$ ipython --no-banner

In [1]: import numpy as np

In [2]: import numpy.linalg as la

In [3]: np.set_printoptions(suppress=True, linewidth=160)

In [4]: M = np.load("mat.npy")

In [5]: M
Out[5]: 
array([[3., 1., 1., 1.],
       [1., 3., 1., 1.],
       [1., 1., 3., 1.],
       [1., 1., 1., 3.]])

In [6]: vals, vecs = la.eigh(M)

In [7]: np.round(vecs @ np.diag(vals) @ vecs.T, 3)
Out[7]: 
array([[3., 1., 1., 1.],
       [1., 3., 1., 1.],
       [1., 1., 3., 1.],
       [1., 1., 1., 3.]])

In [8]: np.unique(vals.round(6) + 0, return_counts=True)[1]
Out[8]: array([3, 1])

In [9]: np.round(vecs.T @ vecs, 3) + 0
Out[9]: 
array([[1., 0., 0., 0.],
       [0., 1., 0., 0.],
       [0., 0., 1., 0.],
       [0., 0., 0., 1.]])

In [10]: np.round(np.abs(vecs[:, -1]), 3)
Out[10]: array([0.5, 0.5, 0.5, 0.5])

In [11]: x = np.array([3, 4, 4, 3])

In [12]: target = M @ x

In [13]: c, lr = np.zeros(4), 1 / la.norm(M, 2) ** 2

In [14]: for i in range(10):
    ...:     c -= lr * M.T @ (M @ c - target)
    ...:     if i % 2 == 0: print(i, round(la.norm(M @ c - target), 3))
    ...: 
0 1.778
2 1.405
4 1.11
6 0.877
8 0.693

In [15]: c.round(3)
Out[15]: array([3.154, 3.846, 3.846, 3.154])

In [16]: np.fft.fft(M[0])
Out[16]: array([6.+0.j, 2.+0.j, 2.+0.j, 2.+0.j])

In [17]: (M @ M)[0]
Out[17]: array([12.,  8.,  8.,  8.])

In [18]: M @ (-1.0) ** np.arange(4)
Out[18]: array([ 2., -2.,  2., -2.])

In [19]: np.allclose(M @ M.T, M.T @ M)
Out[19]: True

In [20]: u = np.array([-1, 1, -1, -3])

In [21]: other = M + np.outer(u, np.eye(4)[0])

In [22]: la.matrix_rank(other - M)
Out[22]: np.int64(1)

In [23]: round(float(la.det(other) / la.det(M)), 3), np.round(1 + la.solve(M, u)[0], 3)
Out[23]: (0.833, np.float64(0.833))

In [24]: def softmax(z):
    ...:     e = np.exp(z - z.max(axis=-1, keepdims=True))
    ...:     return e / e.sum(axis=-1, keepdims=True)
    ...: 

In [25]: np.round(softmax(M[0] + 4), 3)
Out[25]: array([0.711, 0.096, 0.096, 0.096])

In [26]: att = M @ M.T / np.sqrt(4)

In [27]: np.round(softmax(att), 3)
Out[27]: 
array([[0.711, 0.096, 0.096, 0.096],
       [0.096, 0.711, 0.096, 0.096],
       [0.096, 0.096, 0.711, 0.096],
       [0.096, 0.096, 0.096, 0.711]])

In [28]: softmax(att).round(6).argmax(axis=1)
Out[28]: array([0, 1, 2, 3])

In [29]: np.round(softmax(att)[0] @ M, 3)
Out[29]: array([2.422, 1.193, 1.193, 1.193])
